$ python3 -q
>>> import numpy as np
>>> from numpy import linalg as LA
>>> np.set_printoptions(precision=3, suppress=True, linewidth=140)
>>> rd = lambda a: np.round(a, 3) + 0
>>> feats = np.load("a.npy")
>>> print(rd(feats))
[[-87.604 -17.591  51.629 -44.266]
 [-86.731 -17.288  50.908 -43.859]
 [-80.676 -15.213  45.952 -41.027]
 [-58.967  -8.256  28.87  -30.686]
 [-43.121  -3.813  17.323 -22.904]
 [-37.585  -2.437  13.55  -20.124]
 [-36.6    -2.204  12.896 -19.625]
 [-16.279   1.456   1.2    -8.994]
 [-12.35    1.771  -0.424  -6.836]
 [ -2.209   1.038  -1.77   -1.079]
 [ -0.015   0.011  -0.026  -0.004]
 [  0.333  -0.28    0.747   0.018]
 [  0.34   -0.287   0.769   0.016]
 [  0.712   0.64    2.522  -2.132]
 [  0.83    1.277   2.19   -2.693]
 [  1.282   2.969   0.906  -3.878]
 [  3.419   8.282  -4.494  -6.452]
 [  5.628  12.637  -9.561  -7.979]
 [  6.069  13.446 -10.538  -8.227]
 [ 17.873  32.063 -34.721 -12.241]
 [ 25.263  42.338 -48.871 -13.607]]
>>> z = feats[:, 1] > np.median(feats[:, 1])
>>> u = feats[z].mean(axis=0) - feats[~z].mean(axis=0)
>>> print(np.argsort(-np.abs(u).round(6), kind="stable"))
[0 2 1 3]
>>> print(rd((((feats - feats.mean(axis=0)) @ u > 0) == z).mean()))
0.81
>>> print(((feats - feats.mean(axis=0)) @ u > 0).astype(int))
[0 0 0 0 0 0 0 1 1 1 1 1 1 1 1 1 1 1 1 1 1]
>>> Ac = feats - feats.mean(axis=0)
>>> U, sig, Vh = LA.svd(Ac, full_matrices=False)
>>> print(rd(sig ** 2 / (sig ** 2).sum()))
[0.929 0.068 0.003 0.   ]
>>> print(np.abs(U[:, 0]).argmax())
0
>>> print(rd(sig))
[202.13   54.784  11.56    0.   ]
>>> print(rd(Vh[0] * np.sign(Vh[0, np.abs(Vh[0]).argmax()])))
[ 0.755  0.271 -0.527  0.28 ]
>>> print(np.abs(Vh[0]).argmax())
0
>>> rng = np.random.default_rng(43933)
>>> z = rng.integers(0, 3, 2)
>>> M = (z[:, None] == z) * -2 + np.eye(2)
>>> print(M)
[[-1. -2.]
 [-2. -1.]]
>>> print(rd(LA.norm(M, "nuc")))
4.0
>>> print(rd(LA.norm(M, axis=1)))
[2.236 2.236]
>>> print(rd(LA.norm(M[0] - M[1])))
1.414
>>> print(rd(LA.norm(M[0], 1)), rd(LA.norm(M[0], np.inf)))
3.0 2.0
>>> print(rd(LA.norm(M, 1)), rd(LA.norm(M, np.inf)))
3.0 3.0
>>> print(M[0] @ M[1])
4.0
>>> print(rd(LA.norm(M, 2)))
3.0
>>> vals, vecs = LA.eigh(M)
>>> print(np.unique(vals.round(6) + 0, return_counts=True)[1])
[1 1]
>>> print(rd(LA.svd(M, compute_uv=False)))
[3. 1.]
>>> print(np.abs(vecs[:, -1]).round(6).argmax())
0
>>> print(vals.sum(), np.trace(M))
-2.0 -2.0
>>> print(rd(vecs @ np.diag(vals) @ vecs.T))
[[-1. -2.]
 [-2. -1.]]
